>>> import numpy as np
>>> from numpy import linalg as LA
>>> np.set_printoptions(precision=2, suppress=True, linewidth=140)
>>> W2 = np.sign(np.array([[5, 0, 4, 2], [-5, -5, 0, 4], [0, -2, 0, -2], [1, -3, -1, 2]]))
>>> A2 = (np.tril(W2, -1) + np.eye(4)) @ (np.triu(W2, 1) + np.eye(4))
>>> vals = np.array([1, 2, 0, 2])
>>> m1 = np.rint(A2 * vals @ LA.inv(A2)) + 0
>>> print(m1)
[[ 0. -1. -1.  0.]
 [ 2.  3.  1.  0.]
 [-4. -6. -2. -2.]
 [ 2.  5.  3.  4.]]
>>> # rank 3
>>> rank = LA.matrix_rank(m1)
>>> print(rank)
3
>>> ns = LA.svd(m1)[2][rank:].T
>>> print([int(LA.matrix_rank(np.delete(m1, i, axis=0))) for i in range(4)])
[3, 3, 3, 3]
>>> print([int(LA.matrix_rank(m1[:, :j + 1])) for j in range(4)])
[1, 2, 2, 3]
>>> print(np.round(ns[:, 0] / ns[np.abs(ns[:, 0]).round(6).argmax(), 0], 2) + 0)
[ 1. -1.  1.  0.]
>>> print(LA.matrix_rank(m1, rtol=0.1))
2
>>> print(round(float(LA.norm(m1, 2) / LA.norm(m1)), 2))
0.97
>>> print(np.argsort(-LA.norm(m1, axis=0).round(6), kind="stable")[:3])
[1 0 3]
>>> print(LA.cond(m1) > 100)
True
>>> print(np.allclose(m1, m1.T))
False
>>> print(np.allclose(m1 @ m1.T, m1.T @ m1))
False
>>> A2 = np.array([[2, 4], [-5, 0]])
>>> W2 = np.kron(A2, m1)
>>> print(W2.shape)
(8, 8)
>>> print(round(float(LA.norm(W2, 2)), 2), np.round(LA.norm(A2, 2) * LA.norm(m1, 2), 2))
63.28 63.28
>>> print(W2)
[[  0.  -2.  -2.   0.   0.  -4.  -4.   0.]
 [  4.   6.   2.   0.   8.  12.   4.   0.]
 [ -8. -12.  -4.  -4. -16. -24.  -8.  -8.]
 [  4.  10.   6.   8.   8.  20.  12.  16.]
 [ -0.   5.   5.  -0.   0.  -0.  -0.   0.]
 [-10. -15.  -5.  -0.   0.   0.   0.   0.]
 [ 20.  30.  10.  10.  -0.  -0.  -0.  -0.]
 [-10. -25. -15. -20.   0.   0.   0.   0.]]
